In [1]: import numpy as np

In [2]: from numpy import linalg as LA

In [3]: np.set_printoptions(precision=2, suppress=True, linewidth=140, sign=" ")

In [4]: def rnd(a):
   ...:     return np.round(a, 2) + 0
   ...: 

In [5]: feats = np.loadtxt("block18.csv", delimiter=",")

In [6]: rnd(feats)
Out[6]: 
array([[ 0.33,  0.33,  0.  ,  0.  ,  0.  ,  0.  ,  0.33,  0.  ,  0.  ],
       [ 0.  ,  0.5 ,  0.  ,  0.  ,  0.5 ,  0.  ,  0.  ,  0.  ,  0.  ],
       [ 0.  ,  0.  ,  0.4 ,  0.  ,  0.2 ,  0.2 ,  0.  ,  0.  ,  0.2 ],
       [ 0.2 ,  0.  ,  0.  ,  0.2 ,  0.  ,  0.2 ,  0.  ,  0.2 ,  0.2 ],
       [ 0.2 ,  0.  ,  0.  ,  0.  ,  0.4 ,  0.  ,  0.  ,  0.2 ,  0.2 ],
       [ 0.  ,  0.  ,  0.  ,  0.  ,  0.  ,  1.  ,  0.  ,  0.  ,  0.  ],
       [ 0.  ,  0.  ,  0.  ,  0.  ,  0.25,  0.25,  0.25,  0.  ,  0.25],
       [ 0.  ,  0.  ,  0.33,  0.  ,  0.  ,  0.  ,  0.  ,  0.33,  0.33],
       [ 0.  ,  0.  ,  0.  ,  0.  ,  0.  ,  0.  ,  0.  ,  0.5 ,  0.5 ]])

In [7]: Uu, sv, VT = LA.svd(feats, full_matrices=False)

In [8]: np.allclose(Uu * sv @ VT, feats)
Out[8]: True

In [9]: rnd(Uu.T @ feats @ VT.T)
Out[9]: 
array([[ 1.15,  0.  ,  0.  ,  0.  ,  0.  ,  0.  ,  0.  ,  0.  ,  0.  ],
       [ 0.  ,  0.97,  0.  ,  0.  ,  0.  ,  0.  ,  0.  ,  0.  ,  0.  ],
       [ 0.  ,  0.  ,  0.82,  0.  ,  0.  ,  0.  ,  0.  ,  0.  ,  0.  ],
       [ 0.  ,  0.  ,  0.  ,  0.54,  0.  ,  0.  ,  0.  ,  0.  ,  0.  ],
       [ 0.  ,  0.  ,  0.  ,  0.  ,  0.44,  0.  ,  0.  ,  0.  ,  0.  ],
       [ 0.  ,  0.  ,  0.  ,  0.  ,  0.  ,  0.35,  0.  ,  0.  ,  0.  ],
       [ 0.  ,  0.  ,  0.  ,  0.  ,  0.  ,  0.  ,  0.3 ,  0.  ,  0.  ],
       [ 0.  ,  0.  ,  0.  ,  0.  ,  0.  ,  0.  ,  0.  ,  0.16,  0.  ],
       [ 0.  ,  0.  ,  0.  ,  0.  ,  0.  ,  0.  ,  0.  ,  0.  ,  0.05]])

In [10]: Uu.shape, sv.shape, VT.shape
Out[10]: ((9, 9), (9,), (9, 9))

In [11]: T = np.stack([feats, 5 * feats, feats[::-1]])

In [12]: rnd(np.einsum("bij,cij->bc", T, T))
Out[12]: 
array([[  3.68,  18.38,   0.98],
       [ 18.38,  91.92,   4.9 ],
       [  0.98,   4.9 ,   3.68]])

In [13]: LA.matrix_rank(T.reshape(3, -1))
Out[13]: np.int64(2)

In [14]: rnd(T.sum(axis=0))
Out[14]: 
array([[ 2.  ,  2.  ,  0.  ,  0.  ,  0.  ,  0.  ,  2.  ,  0.5 ,  0.5 ],
       [ 0.  ,  3.  ,  0.33,  0.  ,  3.  ,  0.  ,  0.  ,  0.33,  0.33],
       [ 0.  ,  0.  ,  2.4 ,  0.  ,  1.45,  1.45,  0.25,  0.  ,  1.45],
       [ 1.2 ,  0.  ,  0.  ,  1.2 ,  0.  ,  2.2 ,  0.  ,  1.2 ,  1.2 ],
       [ 1.4 ,  0.  ,  0.  ,  0.  ,  2.8 ,  0.  ,  0.  ,  1.4 ,  1.4 ],
       [ 0.2 ,  0.  ,  0.  ,  0.2 ,  0.  ,  6.2 ,  0.  ,  0.2 ,  0.2 ],
       [ 0.  ,  0.  ,  0.4 ,  0.  ,  1.7 ,  1.7 ,  1.5 ,  0.  ,  1.7 ],
       [ 0.  ,  0.5 ,  2.  ,  0.  ,  0.5 ,  0.  ,  0.  ,  2.  ,  2.  ],
       [ 0.33,  0.33,  0.  ,  0.  ,  0.  ,  0.  ,  0.33,  3.  ,  3.  ]])

In [15]: print(LA.matrix_rank(T))
[ 9  9  9]

In [16]: A = np.loadtxt("m.csv", delimiter=",")

In [17]: A
Out[17]: 
array([[ 1.  ,  0.7 ,  0.49,  0.34,  0.24,  0.17,  0.12],
       [ 0.7 ,  1.  ,  0.7 ,  0.49,  0.34,  0.24,  0.17],
       [ 0.49,  0.7 ,  1.  ,  0.7 ,  0.49,  0.34,  0.24],
       [ 0.34,  0.49,  0.7 ,  1.  ,  0.7 ,  0.49,  0.34],
       [ 0.24,  0.34,  0.49,  0.7 ,  1.  ,  0.7 ,  0.49],
       [ 0.17,  0.24,  0.34,  0.49,  0.7 ,  1.  ,  0.7 ],
       [ 0.12,  0.17,  0.24,  0.34,  0.49,  0.7 ,  1.  ]])

In [18]: # symmetric, so the eigenvalues are real

In [19]: rng = np.random.default_rng(86)

In [20]: A2 = A + rng.integers(-2, 3, (7, 1)) @ rng.integers(-2, 3, (1, 7))

In [21]: print(rnd(A2))
[[-1.   -3.3  -1.51  0.34  2.24 -3.83  4.12]
 [-0.3  -1.   -0.3   0.49  1.34 -1.76  2.17]
 [ 2.49  4.7   3.    0.7  -1.51  4.34 -3.76]
 [ 2.34  4.49  2.7   1.   -1.3   4.49 -3.66]
 [ 2.24  4.34  2.49  0.7  -1.    4.7  -3.51]
 [-0.83 -1.76 -0.66  0.49  1.7  -1.    2.7 ]
 [ 2.12  4.17  2.24  0.34 -1.51  4.7  -3.  ]]

In [22]: LA.matrix_rank(A2 - A, tol=1e-8)
Out[22]: np.int64(1)

In [23]: rnd(LA.svd(A2 - A, compute_uv=False))
Out[23]: array([ 18.17,   0.  ,   0.  ,   0.  ,   0.  ,   0.  ,   0.  ])

In [24]: LA.matrix_rank(A2)
Out[24]: np.int64(7)

In [25]: np.count_nonzero(A2)
Out[25]: np.int64(49)

In [26]: np.abs(A2).max()
Out[26]: np.float64(4.7)

In [27]: rnd(A2.sum(axis=1))
Out[27]: array([-2.94,  0.64,  9.96, 10.06,  9.96,  0.64,  9.06])

In [28]: print(rnd(A2.sum(axis=0)))
[ 7.06 11.64  7.96  4.06 -0.04 11.64 -4.94]

In [29]: rnd(A2.mean(axis=0))
Out[29]: array([ 1.01,  1.66,  1.14,  0.58, -0.01,  1.66, -0.71])

In [30]: x0 = np.ones(7)

In [31]: for _ in range(7):
    ...:     x0 = A @ x0
    ...:     x0 /= LA.norm(x0)
    ...:     print(round(x0 @ A @ x0, 2))
    ...: 
3.67
3.68
3.68
3.68
3.68
3.68
3.68

In [32]: rnd(LA.eigvalsh(A)[-1])
Out[32]: np.float64(3.68)

In [33]: rnd(x0)
Out[33]: array([ 0.3 ,  0.37,  0.42,  0.43,  0.42,  0.37,  0.3 ])
